$ python3 -q
>>> import numpy as np
>>> from numpy import linalg as LA
>>> np.set_printoptions(precision=2, suppress=True, linewidth=100, sign=" ")
>>> J = np.loadtxt("data.csv", delimiter=",")
>>> print(J)
[[10.  6.  2.  1.]
 [12.  8.  4.  3.]
 [11.  7.  3.  2.]
 [11.  7.  3.  2.]
 [ 8.  4.  0. -1.]
 [10.  6.  2.  1.]
 [ 8.  4.  0. -1.]
 [10.  6.  2.  1.]
 [12.  8.  4.  3.]
 [10.  6.  2.  1.]]
>>> Xs = J - J.mean(axis=0)
>>> left, sigma, vt = LA.svd(Xs, full_matrices=False)
>>> print(np.abs(vt[0]).argmax())
1
>>> print(vt[0] * np.sign(vt[0, np.abs(vt[0]).argmax()]))
[ 0.5  0.5  0.5  0.5]
>>> print(np.searchsorted(np.cumsum(sigma ** 2) / (sigma ** 2).sum(), 0.9) + 1)
1
>>> print(np.round(sigma ** 2 / (sigma ** 2).sum(), 2) + 0)
[ 1.  0.  0.  0.]
>>> print(sigma.round(2) + 0)
[ 8.39  0.    0.    0.  ]
>>> print((np.sign(left[:, 0]) == np.sign(left[0, 0])).astype(int))
[ 1  0  0  0  1  1  1  1  0  1]
>>> print(LA.matrix_rank(Xs))
1
>>> print(np.round(Xs.mean(axis=0), 2) + 0)
[ 0.  0.  0.  0.]
>>> left, sigma, vt = LA.svd(J)
>>> evecs = vt[:(sigma > 1e-8).sum()]
>>> rng = np.random.default_rng(15262)
>>> x0 = J[9] + 4 * J[4] + rng.integers(2) * np.eye(4)[3]
>>> print(x0)
[42. 22.  2. -3.]
>>> print(np.diag(evecs.T @ evecs))
[ 0.79  0.28  0.4   0.53]
>>> print(LA.matrix_rank(np.vstack([J, x0])))
2
>>> print(round(float(LA.norm(x0 - evecs.T @ evecs @ x0)), 2))
0.0
>>> Xs = J - J.mean(axis=0)
>>> evecs = LA.svd(Xs)[2][:2]
>>> Y = Xs - Xs @ evecs.T @ evecs
>>> print(np.round(np.cov(Xs @ evecs.T, rowvar=False), 2) + 0)
[[ 7.82  0.  ]
 [ 0.    0.  ]]
>>> print(np.round(Y.std(axis=0), 2) + 0)
[ 0.  0.  0.  0.]
>>> print(np.round((Xs @ evecs.T).std(axis=0), 2) + 0)
[ 2.65  0.  ]
>>> W2 = J[[4, 3]].astype(float)
>>> for _ in range(5):
...     z = LA.norm(J[:, None] - W2, axis=-1).argmin(axis=1)
...     W2 = np.array([J[z == j].mean(axis=0) for j in range(2)])
... 
>>> print(z)
[ 1  1  1  1  0  1  0  1  1  1]
>>> print(np.abs(W2[1] - W2[0]).argmax())
0
>>> print(np.bincount(z))
[ 2  8]
>>> m1 = np.load("test13.npy")
>>> print(m1)
[[ 2  0  0  4  0  0]
 [ 0  5  1  0  2  2]
 [ 0  3  7  0  6  3]
 [ 7  0  0  6  0  0]
 [ 0  2  7  0  2  6]
 [ 0  8  9  0  1  8]]
>>> print(np.flatnonzero(LA.matrix_power((m1 != 0) + (m1.T != 0) + np.eye(6), 6)[2]))
[ 1  2  4  5]
>>> print(round(LA.det(m1), 2))
-8048.0
>>> print((LA.matrix_power((m1 != 0) + (m1.T != 0) + np.eye(6), 6) > 0).astype(int))
[[ 1  0  0  1  0  0]
 [ 0  1  1  0  1  1]
 [ 0  1  1  0  1  1]
 [ 1  0  0  1  0  0]
 [ 0  1  1  0  1  1]
 [ 0  1  1  0  1  1]]
>>> print((m1 != 0).astype(int))
[[ 1  0  0  1  0  0]
 [ 0  1  1  0  1  1]
 [ 0  1  1  0  1  1]
 [ 1  0  0  1  0  0]
 [ 0  1  1  0  1  1]
 [ 0  1  1  0  1  1]]
>>> print(m1 @ m1)
[[  32    0    0   32    0    0]
 [   0   48   44    0   22   41]
 [   0   72  121    0   63   87]
 [  56    0    0   64    0    0]
 [   0   83  119    0   56   85]
 [   0  133  150    0   80  113]]
>>> z = rng.permutation(6)
>>> print(z)
[ 5  2  1  0  4  3]
>>> Y = m1[z][:, z]
>>> print(np.trace(Y))
30
>>> print(np.diag(Y))
[ 8  7  5  2  2  6]
>>> print(round(float(LA.det(Y)), 2), np.round(LA.det(m1[z]), 2))
-8048.0 8048.0
>>> print(Y)
[[ 8  9  8  0  1  0]
 [ 3  7  3  0  6  0]
 [ 2  1  5  0  2  0]
 [ 0  0  0  2  0  4]
 [ 6  7  2  0  2  0]
 [ 0  0  0  7  0  6]]
>>> print(np.allclose(Y, m1))
False
